$ python -q
>>> import numpy as np
>>> import numpy.linalg as la
>>> np.set_printoptions(precision=3, suppress=True, linewidth=160)
>>> E = np.array([[-2, 0, 0, 0, 0],
...     [0, 4, 0, 0, 0],
...     [0, 0, 4, 0, 0],
...     [0, 0, 0, 2, 0],
...     [0, 0, 0, 0, 2]])
>>> np.prod(np.diag(E)), np.round(la.det(E), 3)
(np.int64(-128), np.float64(-128.0))
>>> W = np.array([[-9, -3, 8], [-1, 9, -6], [1, -4, 1], [-8, 7, -3], [-7, 6, 6]])
>>> coef = np.array([1, 0, 0])
>>> act = np.maximum(E @ W + coef, 0)
>>> la.matrix_rank(act)
np.int64(3)
>>> (act > 0).astype(int)
array([[1, 1, 0],
       [0, 1, 0],
       [1, 0, 1],
       [0, 1, 0],
       [0, 1, 1]])
>>> act
array([[19,  6,  0],
       [ 0, 36,  0],
       [ 5,  0,  4],
       [ 0, 14,  0],
       [ 0, 12, 12]])
>>> W2 = np.array([[1, 0, 2], [2, 2, 2], [0, 1, 2]])
>>> W @ W2
array([[-15,   2,  -8],
       [ 17,  12,   4],
       [ -7,  -7,  -4],
       [  6,  11,  -8],
       [  5,  18,  10]])
>>> act @ W2
array([[31, 12, 50],
       [72, 72, 72],
       [ 5,  4, 18],
       [28, 28, 28],
       [24, 36, 48]])
>>> A2 = np.array([[0, 7, 1], [4, 0, 7]])
>>> W2 = np.kron(A2, E)
>>> W2
array([[  0,   0,   0,   0,   0, -14,   0,   0,   0,   0,  -2,   0,   0,   0,   0],
       [  0,   0,   0,   0,   0,   0,  28,   0,   0,   0,   0,   4,   0,   0,   0],
       [  0,   0,   0,   0,   0,   0,   0,  28,   0,   0,   0,   0,   4,   0,   0],
       [  0,   0,   0,   0,   0,   0,   0,   0,  14,   0,   0,   0,   0,   2,   0],
       [  0,   0,   0,   0,   0,   0,   0,   0,   0,  14,   0,   0,   0,   0,   2],
       [ -8,   0,   0,   0,   0,   0,   0,   0,   0,   0, -14,   0,   0,   0,   0],
       [  0,  16,   0,   0,   0,   0,   0,   0,   0,   0,   0,  28,   0,   0,   0],
       [  0,   0,  16,   0,   0,   0,   0,   0,   0,   0,   0,   0,  28,   0,   0],
       [  0,   0,   0,   8,   0,   0,   0,   0,   0,   0,   0,   0,   0,  14,   0],
       [  0,   0,   0,   0,   8,   0,   0,   0,   0,   0,   0,   0,   0,   0,  14]])
>>> W2.shape
(10, 15)
>>> round(la.norm(W2, 2), 3), np.round(la.norm(A2, 2) * la.norm(E, 2), 3)
(np.float64(32.926), np.float64(32.926))
>>> x0 = np.array([3, 3, 4, 2, 2])
>>> rhs = E @ x0
>>> rhs
array([-6, 12, 16,  4,  4])
>>> la.solve(E, 4 * rhs)
array([12., 12., 16.,  8.,  8.])
>>> mat = np.array([[0, 0, 0, 0], [0, 0, 1, 1], [0, 1, 0, 1], [0, 1, 1, 0]])
>>> np.allclose(mat @ mat.T, mat.T @ mat)
True
>>> round(la.det(mat), 3)
np.float64(0.0)
>>> mat @ mat
array([[0, 0, 0, 0],
       [0, 2, 1, 1],
       [0, 1, 2, 1],
       [0, 1, 1, 2]])
>>> np.sort(np.abs(la.eigvals(mat)))
array([0., 1., 1., 2.])
>>> np.diff(mat, axis=0)
array([[ 0,  0,  1,  1],
       [ 0,  1, -1,  0],
       [ 0,  0,  1, -1]])
>>> np.round(la.norm(mat), 3)
np.float64(2.449)
>>> F = np.loadtxt("out0.csv", delimiter=",")
>>> F
array([[2., 1., 0., 0., 0., 0.],
       [0., 2., 1., 0., 0., 0.],
       [0., 0., 2., 1., 0., 0.],
       [0., 0., 0., 2., 1., 0.],
       [0., 0., 0., 0., 2., 1.],
       [0., 0., 0., 0., 0., 2.]])
>>> x0 = np.array([1, 0, 1, 0, 1, 1])
>>> rhs = F @ x0
>>> rhs
array([2., 1., 2., 1., 3., 2.])
>>> la.solve(F.T, F[0])
array([1., 0., 0., 0., 0., 0.])
>>> la.solve(F, -2 * rhs)
array([-2.,  0., -2.,  0., -2., -2.])
>>> la.solve(F, rhs + F[:, 5])
array([1., 0., 1., 0., 1., 2.])
>>> F @ F
array([[4., 4., 1., 0., 0., 0.],
       [0., 4., 4., 1., 0., 0.],
       [0., 0., 4., 4., 1., 0.],
       [0., 0., 0., 4., 4., 1.],
       [0., 0., 0., 0., 4., 4.],
       [0., 0., 0., 0., 0., 4.]])
>>> np.sort(la.eigvals(F))
array([2., 2., 2., 2., 2., 2.])
>>> W2 = 20 * np.array([[0.4, -1.5, -0.3, 0.8, -2.9, -0.8],
...     [0.0, -0.5, -0.2, 2.3, 0.7, 0.5],
...     [-0.6, -1.6, -0.8, -0.1, 1.8, -1.7]])
>>> rng = np.random.default_rng(968171)
>>> idx = rng.integers(0, 3, 34)
>>> m1 = W2[idx] + rng.normal(size=(34, 6))
>>> m1
array([[-11.759, -30.953, -16.856,  -1.987,  34.291, -34.427],
       [  8.846, -30.873,  -7.856,  15.993, -59.25 , -15.82 ],
       [-12.811, -31.522, -16.629,  -2.062,  35.849, -32.048],
       [  8.323, -31.065,  -6.882,  16.234, -56.251, -16.523],
       [  0.312, -10.586,  -3.716,  46.159,  14.528,  10.918],
       [  8.327, -31.214,  -6.14 ,  15.467, -59.428, -16.185],
       [  1.223, -10.653,  -4.496,  48.309,  13.196,  10.164],
       [ -0.515, -11.231,  -4.481,  45.366,  13.437,   9.124],
       [-11.577, -33.187, -16.864,  -2.446,  36.221, -35.772],
       [  2.171, -10.656,  -2.949,  45.329,  15.002,   9.949],
       [-12.631, -32.653, -16.556,  -1.907,  35.003, -32.973],
       [  1.39 ,  -9.828,  -4.556,  45.023,  14.187,  11.277],
       [-13.509, -31.901, -18.518,  -1.436,  36.633, -33.195],
       [  6.109, -31.491,  -4.976,  15.616, -57.132, -14.099],
       [-12.75 , -31.852, -16.102,  -3.795,  37.19 , -32.014],
       [-13.703, -32.515, -17.766,  -2.05 ,  35.782, -33.477],
       [-11.935, -32.066, -16.071,  -2.009,  34.316, -33.988],
       [  7.741, -30.236,  -5.483,  15.572, -58.106, -14.612],
       [ -1.084, -10.348,  -2.809,  45.548,  14.501,  11.781],
       [-11.647, -31.944, -14.606,  -0.881,  35.731, -34.292],
       [  6.634, -30.166,  -5.114,  15.433, -57.812, -14.48 ],
       [-10.706, -31.007, -13.313,  -1.203,  35.944, -34.308],
       [  8.522, -31.584,  -5.149,  16.107, -58.154, -16.404],
       [  2.634, -10.105,  -2.812,  45.742,  16.176,   9.536],
       [  6.134, -29.489,  -6.085,  15.658, -58.402, -14.502],
       [-13.242, -33.621, -16.371,  -3.404,  36.878, -34.35 ],
       [-12.953, -32.081, -15.918,  -1.336,  37.267, -35.01 ],
       [ -1.522,  -8.882,  -4.352,  45.954,  14.264,   9.959],
       [  0.228, -11.248,  -4.622,  45.519,  13.66 ,  11.1  ],
       [  8.198, -31.412,  -4.463,  16.632, -58.263, -16.48 ],
       [ -0.958,  -8.697,  -4.963,  45.677,  12.589,  10.157],
       [  7.975, -30.951,  -6.423,  14.272, -56.913, -15.653],
       [  7.818, -29.185,  -5.968,  16.092, -57.763, -14.454],
       [  8.497, -30.733,  -7.572,  16.476, -58.56 , -15.969]])
>>> x0 = np.array([1, 1, 1, 3, 3, 5])
>>> rhs = m1 @ x0
>>> la.lstsq(m1, rhs)[0]
array([1., 1., 1., 3., 3., 5.])
>>> rhs = rhs + 0.1 * rng.normal(size=34)
>>> rhs
array([-134.702, -238.716, -119.652, -232.301,  222.687, -241.778,  221.443,  205.668, -139.25 ,  219.335, -127.556,  220.999, -124.364, -225.186, -120.38 ,
       -130.2  , -133.087, -228.647,  224.857, -125.085, -228.123, -122.353, -236.341,  223.104, -230.251, -134.541, -128.241,  215.485,  217.253, -234.753,
        211.027, -235.619, -224.561, -236.037])
>>> coef, *_ = la.lstsq(m1, rhs)
>>> round(float(la.norm(rhs - m1 @ coef)), 3)
0.512
>>> np.round(m1.T @ (rhs - m1 @ coef), 3) + 0
array([0., 0., 0., 0., 0., 0.])
>>> [round(float(la.norm(la.solve(m1.T @ m1 + lam * np.eye(6), m1.T @ rhs))), 2) for lam in (0, 1, 10, 100)]
[6.79, 6.76, 6.58, 6.4]
>>> coef.round()
array([1., 1., 1., 3., 3., 5.])
